% python3 -q
>>> import numpy as np
>>> from numpy import linalg as LA
>>> np.set_printoptions(precision=3, suppress=True, linewidth=120, sign=" ")
>>> rnd = lambda a: np.round(a, 3) + 0
>>> data = np.array([[3, 3, 3, 3], [3, 6, 6, 6], [3, 6, 9, 9], [3, 6, 9, 12]])
>>> rnd(LA.norm(data) ** 2 / LA.norm(data, 2) ** 2)
np.float64(1.018)
>>> rnd(LA.norm(data, "nuc"))
np.float64(30.0)
>>> rnd(LA.norm(data, 1)), rnd(LA.norm(data, np.inf))
(np.float64(30.0), np.float64(30.0))
>>> w, vecs = LA.eig(data)
>>> rnd(data @ vecs[:, 0] - w[0] * vecs[:, 0])
array([ 0.,  0.,  0.,  0.])
>>> rnd(np.sort(LA.eigvals(data.T)))
array([  0.849,   1.278,   3.   ,  24.873])
>>> rnd(np.prod(w))
np.float64(81.0)
>>> rnd(np.sort(LA.eigvals(LA.inv(data))))
array([ 0.04 ,  0.333,  0.782,  1.177])
>>> w, vecs = LA.eigh(data)
>>> x0 = np.array([1, 0, 1, 0])
>>> np.abs(data).sum(axis=1).max(), rnd(np.abs(w).max())
(np.int64(30), np.float64(24.873))
>>> rnd(vecs * np.sqrt(w) @ vecs.T)
array([[ 1.493,  0.636,  0.456,  0.397],
       [ 0.636,  1.949,  1.033,  0.853],
       [ 0.456,  1.033,  2.346,  1.489],
       [ 0.397,  0.853,  1.489,  2.983]])
>>> (np.sign(vecs[:, -1].round(6)) == np.sign(vecs[0, -1].round(6))).astype(int)
array([ 1,  1,  1,  1])
>>> A = np.array([[4, 2, 2, 6, 4, 6, 0, 0, 2],
...     [-6, -3, -3, -9, -6, -9, 0, 0, -3],
...     [2, 1, 1, 3, 2, 3, 0, 0, 1],
...     [6, 3, 3, 9, 6, 9, 0, 0, 3]])
>>> A
array([[ 4,  2,  2,  6,  4,  6,  0,  0,  2],
       [-6, -3, -3, -9, -6, -9,  0,  0, -3],
       [ 2,  1,  1,  3,  2,  3,  0,  0,  1],
       [ 6,  3,  3,  9,  6,  9,  0,  0,  3]])
>>> # rows and columns are dependent
>>> other = np.array([[1, 2, 2],
...     [2, 1, 0],
...     [1, 2, 0],
...     [2, 0, 0],
...     [2, 2, 2],
...     [2, 2, 1],
...     [0, 2, 0],
...     [2, 0, 1],
...     [0, 2, 1]])
>>> other.T @ A.T
array([[ 42, -63,  21,  63],
       [ 38, -57,  19,  57],
       [ 24, -36,  12,  36]])
>>> other @ A
Traceback (most recent call last):
  File "<python-input-23>", line 1, in <module>
    other @ A
    ~~~~~~^~~
ValueError: matmul: Input operand 1 has a mismatch in its core dimension 0, with gufunc signature (n?,k),(k,m?)->(n?,m?) (size 4 is different from 3)
>>> A @ other
array([[ 42,  38,  24],
       [-63, -57, -36],
       [ 21,  19,  12],
       [ 63,  57,  36]])
>>> LA.matrix_rank(A @ other)
np.int64(1)
